% python3 -q
>>> import numpy as np
>>> from numpy import linalg as LA
>>> np.set_printoptions(precision=2, suppress=True, linewidth=140, legacy="1.25")
>>> rng = np.random.default_rng(494)
>>> A = np.eye(10, dtype=int)[rng.permutation(10)] * np.array([3, 3, 3, -2, 0, 1, 2, 0, -1, -1])
>>> print(A)
[[ 0  0  0  0  0  0  0  0  0  0]
 [ 0  0  0 -2  0  0  0  0  0  0]
 [ 3  0  0  0  0  0  0  0  0  0]
 [ 0  0  0  0  0  1  0  0  0  0]
 [ 0  0  0  0  0  0  0  0  0 -1]
 [ 0  3  0  0  0  0  0  0  0  0]
 [ 0  0  0  0  0  0  2  0  0  0]
 [ 0  0  3  0  0  0  0  0  0  0]
 [ 0  0  0  0  0  0  0  0 -1  0]
 [ 0  0  0  0  0  0  0  0  0  0]]
>>> print(A.T @ A)
[[9 0 0 0 0 0 0 0 0 0]
 [0 9 0 0 0 0 0 0 0 0]
 [0 0 9 0 0 0 0 0 0 0]
 [0 0 0 4 0 0 0 0 0 0]
 [0 0 0 0 0 0 0 0 0 0]
 [0 0 0 0 0 1 0 0 0 0]
 [0 0 0 0 0 0 4 0 0 0]
 [0 0 0 0 0 0 0 0 0 0]
 [0 0 0 0 0 0 0 0 1 0]
 [0 0 0 0 0 0 0 0 0 1]]
>>> print(LA.pinv(A))
[[ 0.    0.    0.33  0.    0.    0.    0.    0.    0.    0.  ]
 [ 0.    0.    0.    0.    0.    0.33  0.    0.    0.    0.  ]
 [ 0.    0.    0.    0.    0.    0.    0.    0.33  0.    0.  ]
 [ 0.   -0.5   0.    0.    0.    0.    0.    0.    0.    0.  ]
 [ 0.    0.    0.    0.    0.    0.    0.    0.    0.    0.  ]
 [ 0.    0.    0.    1.    0.    0.    0.    0.    0.    0.  ]
 [ 0.    0.    0.    0.    0.    0.    0.5   0.    0.    0.  ]
 [ 0.    0.    0.    0.    0.    0.    0.    0.    0.    0.  ]
 [ 0.    0.    0.    0.    0.    0.    0.    0.   -1.    0.  ]
 [ 0.    0.    0.    0.   -1.    0.    0.    0.    0.    0.  ]]
>>> print(A[:, 6] @ A[:, 4])
0
>>> print(A @ A.T)
[[0 0 0 0 0 0 0 0 0 0]
 [0 4 0 0 0 0 0 0 0 0]
 [0 0 9 0 0 0 0 0 0 0]
 [0 0 0 1 0 0 0 0 0 0]
 [0 0 0 0 1 0 0 0 0 0]
 [0 0 0 0 0 9 0 0 0 0]
 [0 0 0 0 0 0 4 0 0 0]
 [0 0 0 0 0 0 0 9 0 0]
 [0 0 0 0 0 0 0 0 1 0]
 [0 0 0 0 0 0 0 0 0 0]]
